% python3 -q
>>> import numpy as np
>>> np.set_printoptions(suppress=True, linewidth=140)
>>> def tidy(a):
...     return np.round(a, 4) + 0
... 
>>> feats = np.tanh(np.array([[-1.2, 2.0],
...     [0.0, -0.6],
...     [-0.9, -0.3],
...     [0.6, -0.9],
...     [1.6, -0.6],
...     [0.5, -0.5],
...     [1.3, -0.1],
...     [-0.8, -1.8],
...     [2.0, -0.8],
...     [1.2, -0.4],
...     [-0.5, 0.0],
...     [-1.4, -1.6],
...     [-2.0, -0.6],
...     [1.1, -1.1],
...     [-0.8, 2.3],
...     [0.0, 0.8],
...     [1.7, -1.4],
...     [-2.0, -0.9],
...     [-1.4, -0.3],
...     [-1.6, -0.5],
...     [0.8, 0.6],
...     [1.0, -0.1],
...     [-0.4, 1.0],
...     [-0.5, 1.7],
...     [-0.8, -0.7]]) @ np.array([[-0.1, -0.2, 1.5, 0.0, -0.7, 0.8, 1.5],
...     [0.6, 0.7, 1.2, -1.8, -0.8, 0.2, 0.3]]))
>>> print(tidy(feats))
[[ 0.8668  0.9275  0.537  -0.9985 -0.6411 -0.508  -0.8337]
 [-0.3452 -0.3969 -0.6169  0.7932  0.4462 -0.1194 -0.1781]
 [-0.0898 -0.03   -0.9366  0.493   0.7014 -0.6527 -0.8937]
 [-0.537  -0.6351 -0.1781  0.9246  0.2913  0.2913  0.5581]
 [-0.4777 -0.6291  0.9329  0.7932 -0.5649  0.821   0.9767]
 [-0.3364 -0.4219  0.1489  0.7163  0.05    0.2913  0.537 ]
 [-0.1877 -0.3185  0.9498  0.1781 -0.6805  0.7699  0.9579]
 [-0.7616 -0.8005 -0.9976  0.9969  0.964  -0.7616 -0.9402]
 [-0.5915 -0.7443  0.9667  0.8937 -0.6411  0.8937  0.992 ]
 [-0.3452 -0.4777  0.8668  0.6169 -0.4777  0.7064  0.9329]
 [ 0.05    0.0997 -0.6351  0.      0.3364 -0.3799 -0.6351]
 [-0.6751 -0.6858 -0.9994  0.9937  0.9785 -0.8937 -0.9886]
 [-0.1586 -0.02   -0.9988  0.7932  0.9545 -0.9379 -0.9965]
 [-0.6469 -0.7574  0.3185  0.9626  0.1096  0.5784  0.8668]
 [ 0.8977  0.9436  0.9154 -0.9995 -0.8565 -0.1781 -0.4699]
 [ 0.4462  0.508   0.7443 -0.8937 -0.5649  0.1586  0.2355]
 [-0.7658 -0.8668  0.7014  0.9871 -0.0699  0.7932  0.9721]
 [-0.3275 -0.226  -0.9994  0.9246  0.9716 -0.9447 -0.9971]
 [-0.04    0.0699 -0.9855  0.493   0.8397 -0.8275 -0.9753]
 [-0.1391 -0.03   -0.9951  0.7163  0.9087 -0.881  -0.9879]
 [ 0.2729  0.2543  0.9579 -0.7932 -0.7779  0.6411  0.881 ]
 [-0.1586 -0.2636  0.881   0.1781 -0.5511  0.6527  0.8996]
 [ 0.5649  0.6527  0.537  -0.9468 -0.4777 -0.1194 -0.2913]
 [ 0.7895  0.8591  0.8591 -0.9956 -0.7658 -0.0599 -0.2355]
 [-0.3275 -0.3185 -0.9667  0.8511  0.8076 -0.6527 -0.8875]]
>>> t = np.radians(15)
>>> R = np.eye(7)
>>> R[6, 6] = R[1, 1] = np.cos(t)
>>> R[6, 1], R[1, 6] = -np.sin(t), np.sin(t)
>>> print(tidy(R))
[[ 1.      0.      0.      0.      0.      0.      0.    ]
 [ 0.      0.9659  0.      0.      0.      0.      0.2588]
 [ 0.      0.      1.      0.      0.      0.      0.    ]
 [ 0.      0.      0.      1.      0.      0.      0.    ]
 [ 0.      0.      0.      0.      1.      0.      0.    ]
 [ 0.      0.      0.      0.      0.      1.      0.    ]
 [ 0.     -0.2588  0.      0.      0.      0.      0.9659]]
>>> A2 = feats @ R.T
>>> print(np.allclose(feats @ feats.T, A2 @ A2.T))
True
>>> print(tidy(np.abs(A2 - feats).max(axis=0)))
[0.     0.2821 0.     0.     0.     0.     0.2392]
>>> Q, vecs = np.linalg.qr(R[:, :4])[0], np.linalg.qr(R[:, 4:])[0]
>>> sv = np.linalg.svd(Q.T @ vecs, compute_uv=False)
>>> print(np.degrees(np.arccos(sv.clip(0, 1))))
[90. 90. 90.]
>>> print((sv > 0.9).sum())
0
>>> print(tidy(np.linalg.svd(feats, compute_uv=False)))
[7.1988 5.622  1.4011 0.6711 0.4219 0.2016 0.0693]
>>> print(tidy(np.linalg.norm(feats)))
9.2772
>>> print(np.linalg.matrix_rank(feats))
7
>>> print(tidy(feats.sum(axis=0)))
[-3.0234 -3.3075  1.0075  7.6783  1.2903 -1.3188 -1.5009]
>>> A2 = np.array([[3, 2], [3, 2], [2, 2]])
>>> W0 = np.tile(A2, (2, 3))
>>> print(W0)
[[3 2 3 2 3 2]
 [3 2 3 2 3 2]
 [2 2 2 2 2 2]
 [3 2 3 2 3 2]
 [3 2 3 2 3 2]
 [2 2 2 2 2 2]]
>>> # looks like rank 2
>>> A2 = W0 / np.sqrt((W0 ** 2).mean(axis=1, keepdims=True))
>>> print(W0 - W0.mean(axis=1, keepdims=True))
[[ 0.5 -0.5  0.5 -0.5  0.5 -0.5]
 [ 0.5 -0.5  0.5 -0.5  0.5 -0.5]
 [ 0.   0.   0.   0.   0.   0. ]
 [ 0.5 -0.5  0.5 -0.5  0.5 -0.5]
 [ 0.5 -0.5  0.5 -0.5  0.5 -0.5]
 [ 0.   0.   0.   0.   0.   0. ]]
>>> print(tidy(np.linalg.norm(A2, axis=1)))
[2.4495 2.4495 2.4495 2.4495 2.4495 2.4495]
>>> print(np.linalg.matrix_rank(W0 - W0.mean(axis=1, keepdims=True)))
1
>>> print(A2[5])
[1. 1. 1. 1. 1. 1.]
>>> cov = feats.T @ feats
>>> print(np.allclose(cov, cov.T))
True
>>> print(tidy(np.linalg.eigvalsh(cov)[::-1]))
[51.8228 31.6066  1.9631  0.4503  0.178   0.0406  0.0048]
>>> print(tidy(np.trace(cov)), tidy((feats ** 2).sum()))
86.0662 86.0662
>>> print([round(float(x), 4) for x in np.linalg.svd(W0, compute_uv=False)[:3]])
[14.233, 1.1923, 0.0]
>>> print(np.linalg.matrix_rank(W0, rtol=0.1))
1
>>> print(tidy(np.linalg.norm(W0, 2) / np.linalg.norm(W0)))
0.9965
